% ipython --no-banner

In [1]: import numpy as np

In [2]: np.set_printoptions(precision=2, suppress=True, linewidth=140, sign=" ")

In [3]: data = np.loadtxt("layer13.csv", delimiter=",")

In [4]: data
Out[4]: 
array([[ 1.76,  2.04,  0.88, -2.81,  0.24, -2.32,  1.6 ,  1.05],
       [-3.11, -1.57, -0.3 , -1.64,  1.58, -1.81, -2.07, -0.22],
       [-1.87,  1.72, -1.99,  0.88, -2.08, -1.68,  2.52,  0.51],
       [-1.6 ,  1.45,  2.31, -2.41,  1.19,  0.62, -2.63, -0.72],
       [ 0.95,  4.24, -0.72, -1.09,  0.38,  0.88, -0.6 , -1.77],
       [ 0.12, -1.68, -2.76, -2.43,  0.46, -0.34,  2.13,  1.94],
       [-0.66,  1.35,  0.32,  2.64, -1.35,  1.77,  2.77,  1.74],
       [-0.92,  1.64,  0.09,  3.02,  1.26, -0.7 , -0.65,  3.14],
       [-1.7 , -2.96,  0.2 , -1.59, -0.58,  2.39,  1.72,  1.33],
       [ 0.69,  2.07,  2.25,  1.07, -1.62, -3.19,  1.1 , -0.23],
       [ 2.99, -2.23,  0.75,  0.48, -1.76, -1.15, -1.38, -1.99],
       [-0.72, -0.69,  2.33,  0.01, -1.46, -2.89,  2.84,  0.11],
       [-0.39,  0.19,  2.86, -0.95,  2.77,  1.97,  1.38, -1.51],
       [-2.05, -0.02,  2.69, -0.89,  1.34, -1.18,  2.16, -2.22],
       [-2.14,  3.3 , -1.12, -0.38, -0.84, -0.63, -2.37, -1.2 ],
       [-0.1 ,  1.18,  1.46, -1.19,  0.45,  1.14, -1.43,  4.06],
       [ 2.9 ,  0.66, -1.35,  2.81, -0.51, -2.22,  1.04,  0.36],
       [-2.86, -2.  ,  1.18,  1.74, -1.18,  2.22, -1.16, -0.85],
       [-1.44,  2.94, -1.01,  1.48,  2.51,  0.6 ,  0.5 , -2.04],
       [-1.41,  1.96,  0.04, -0.52, -2.13,  2.48, -2.84, -0.34],
       [ 0.75,  0.43,  1.43, -3.23, -1.68, -1.8 , -2.36,  0.41],
       [-2.41, -1.05, -0.4 ,  3.24, -0.48,  0.55, -2.16, -1.49],
       [-2.35, -0.78, -3.29,  1.21,  1.79, -1.57,  0.33, -0.89],
       [ 2.07, -2.53, -1.7 , -2.93,  0.4 , -0.74,  1.45, -0.25],
       [ 2.51, -1.19,  1.99,  1.34, -0.75, -2.45, -2.14, -0.61],
       [-0.19,  1.29, -0.85, -1.3 , -2.54,  3.26, -0.53, -1.88],
       [-1.57, -2.74,  0.02, -3.05, -0.95, -0.48,  0.69,  2.03],
       [-1.09, -2.53, -1.1 ,  1.49,  2.17, -1.5 , -2.34,  1.26],
       [ 1.14,  1.44,  1.18,  1.94,  2.76,  2.45,  0.38, -1.64],
       [ 0.52, -1.51,  1.21,  0.95,  0.1 , -2.47, -3.22, -1.9 ],
       [ 2.62, -1.12, -0.9 , -0.67,  0.29, -2.9 , -2.17,  1.56],
       [ 2.66,  2.14, -0.4 ,  1.07, -2.31, -0.92,  2.34,  0.62]])

In [5]: other = np.c_[data[:, :2] @ np.array([[1, 2], [3, 1]]), np.array([5, -6, 1, 9, 6, 0, 0, -2, 9, -6, 9, -7, -4, 3, -8, 1, 4, -4, 6, -3, 3, 5, -7, 0, -3, -9, 9, -2, -6, 4, -6, 7])]

In [6]: other
Out[6]: 
array([[  7.88,   5.56,   5.  ],
       [ -7.82,  -7.79,  -6.  ],
       [  3.29,  -2.02,   1.  ],
       [  2.75,  -1.75,   9.  ],
       [ 13.67,   6.14,   6.  ],
       [ -4.92,  -1.44,   0.  ],
       [  3.39,   0.03,   0.  ],
       [  4.  ,  -0.2 ,  -2.  ],
       [-10.58,  -6.36,   9.  ],
       [  6.9 ,   3.45,  -6.  ],
       [ -3.7 ,   3.75,   9.  ],
       [ -2.79,  -2.13,  -7.  ],
       [  0.18,  -0.59,  -4.  ],
       [ -2.11,  -4.12,   3.  ],
       [  7.76,  -0.98,  -8.  ],
       [  3.44,   0.98,   1.  ],
       [  4.88,   6.46,   4.  ],
       [ -8.86,  -7.72,  -4.  ],
       [  7.38,   0.06,   6.  ],
       [  4.47,  -0.86,  -3.  ],
       [  2.04,   1.93,   3.  ],
       [ -5.56,  -5.87,   5.  ],
       [ -4.69,  -5.48,  -7.  ],
       [ -5.52,   1.61,   0.  ],
       [ -1.06,   3.83,  -3.  ],
       [  3.68,   0.91,  -9.  ],
       [ -9.79,  -5.88,   9.  ],
       [ -8.68,  -4.71,  -2.  ],
       [  5.46,   3.72,  -6.  ],
       [ -4.01,  -0.47,   4.  ],
       [ -0.74,   4.12,  -6.  ],
       [  9.08,   7.46,   7.  ]])

In [7]: np.round(np.linalg.norm(other - data @ np.linalg.lstsq(data, other)[0], axis=0), 2) + 0
Out[7]: array([  0.  ,   0.  ,  30.39])

In [8]: Ac = data - data.mean(axis=0)

In [9]: left, s, Vt = np.linalg.svd(Ac, full_matrices=False)

In [10]: s
Out[10]: array([ 12.36,  11.68,  10.99,  10.35,   8.86,   8.52,   7.93,   7.72])

In [11]: np.abs(Vt[-1])
Out[11]: array([ 0.5 ,  0.07,  0.13,  0.15,  0.5 ,  0.44,  0.13,  0.5 ])

In [12]: np.round((s ** 2).sum() ** 2 / (s ** 4).sum(), 2)
Out[12]: np.float64(7.19)

In [13]: print((np.sign(left[:, 0]) == np.sign(left[0, 0])).astype(int))
[ 1  0  1  0  0  1  0  0  0  1  1  1  0  0  0  0  1  0  0  0  1  0  0  1  1  0  1  1  0  1  1  1]

In [14]: np.searchsorted(np.cumsum(s ** 2) / (s ** 2).sum(), 0.9) + 1
Out[14]: np.int64(7)

In [15]: np.linalg.matrix_rank(Ac)
Out[15]: np.int64(8)

In [16]: np.abs(Vt[0]).argmax()
Out[16]: np.int64(5)

In [17]: x0 = np.array([0, 0, 1, 0, 3, 1, -3, 3])

In [18]: h1 = np.maximum(data @ x0, 0)

In [19]: h1
Out[19]: 
array([  0.  ,   8.18,   0.  ,  12.23,   0.  ,   0.  ,   0.  ,  14.54,   0.  ,   0.  ,   0.  ,   0.  ,   4.47,   0.  ,   0.  ,  20.42,
         0.  ,   0.79,   0.  ,   3.63,   2.9 ,   0.72,   0.  ,   0.  ,   1.88,   0.  ,   0.71,  14.71,   5.85,   3.  ,   8.26,   0.  ])

In [20]: np.flatnonzero(h1 > 1e-9)
Out[20]: array([  1,   3,   7,  12,  15,  17,  19,  20,  21,  24,  26,  27,  28,  29,  30])

In [21]: np.maximum(data @ (3 * x0), 0)
Out[21]: 
array([  0.  ,  24.54,   0.  ,  36.69,   0.  ,   0.  ,   0.  ,  43.62,   0.  ,   0.  ,   0.  ,   0.  ,  13.41,   0.  ,   0.  ,  61.26,
         0.  ,   2.37,   0.  ,  10.89,   8.7 ,   2.16,   0.  ,   0.  ,   5.64,   0.  ,   2.13,  44.13,  17.55,   9.  ,  24.78,   0.  ])
